$ ipython --no-banner

In [1]: import numpy as np

In [2]: from numpy import linalg as LA

In [3]: np.set_printoptions(suppress=True, linewidth=100)

In [4]: A = np.load("sample10.npy")

In [5]: print(A)
[[  0.87  -1.46   0.28  -0.28]
 [  3.85  -6.41   1.25  -1.3 ]
 [ -1.18   2.    -0.39   0.38]
 [  1.99  -3.32   0.68  -0.65]
 [ -0.36   0.6   -0.17   0.11]
 [ -2.8    4.72  -0.91   0.93]
 [ -1.84   3.07  -0.6    0.62]
 [  5.2   -8.61   1.73  -1.74]
 [  3.5   -5.92   1.16  -1.21]
 [ -0.86   1.45  -0.3    0.31]
 [  6.37 -10.64   2.14  -2.14]
 [ -1.3    2.19  -0.4    0.44]
 [ -1.27   2.2   -0.43   0.41]
 [  1.13  -1.83   0.39  -0.37]
 [ -0.23   0.39  -0.07   0.06]
 [ -0.81   1.42  -0.31   0.29]
 [ -0.44   0.72  -0.16   0.13]
 [  3.82  -6.34   1.24  -1.27]
 [ -0.56   0.95  -0.18   0.19]
 [ -4.04   6.76  -1.36   1.35]]

In [6]: B = np.c_[A[:, :3] @ np.array([[-4, -2, 0], [-9, -6, 2], [6, -4, -4]]), np.array([-1, -3, 0, 2, 1, -3, -2, 1, 1, -3, -1, 3, -2, 3, 1, 3, 2, -2, 0, -3])]

In [7]: print(B.round(2))
[[ 11.34   5.9   -4.04  -1.  ]
 [ 49.79  25.76 -17.82  -3.  ]
 [-15.62  -8.08   5.56   0.  ]
 [ 26.    13.22  -9.36   2.  ]
 [ -4.98  -2.2    1.88   1.  ]
 [-36.74 -19.08  13.08  -3.  ]
 [-23.87 -12.34   8.54  -2.  ]
 [ 67.07  34.34 -24.14   1.  ]
 [ 46.24  23.88 -16.48   1.  ]
 [-11.41  -5.78   4.1   -3.  ]
 [ 83.12  42.54 -29.84  -1.  ]
 [-16.91  -8.94   5.98   3.  ]
 [-17.3   -8.94   6.12  -2.  ]
 [ 14.29   7.16  -5.22   3.  ]
 [ -3.01  -1.6    1.06   1.  ]
 [-11.4   -5.66   4.08   3.  ]
 [ -5.68  -2.8    2.08   2.  ]
 [ 49.22  25.44 -17.64  -2.  ]
 [ -7.39  -3.86   2.62   0.  ]
 [-52.84 -27.04  18.96  -3.  ]]

In [8]: print(LA.matrix_rank(np.c_[A, B]))
5

In [9]: print(np.round(LA.lstsq(A, B[:, 0])[0], 2) + 0)
[-4. -9.  6.  0.]

In [10]: print(LA.matrix_rank(B))
4

In [11]: B = A / np.sqrt((A ** 2).mean(axis=1, keepdims=True))

In [12]: print(LA.matrix_rank(A - A.mean(axis=1, keepdims=True)))
3

In [13]: Xs = (A - A.mean(axis=0)) / A.std(axis=0)

In [14]: print(np.argwhere(np.abs(Xs) > 2))
[[10  0]
 [10  1]
 [10  2]
 [10  3]]

In [15]: print(np.round(Xs.std(axis=0), 2))
[1. 1. 1. 1.]

In [16]: beta = LA.lstsq(np.delete(Xs, 1, axis=1), Xs[:, 1])[0]

In [17]: print(beta.round(2))
[-0.79 -0.02  0.2 ]

In [18]: print(round(float(1 - np.var(Xs[:, 1] - np.delete(Xs, 1, axis=1) @ beta)), 2))
1.0
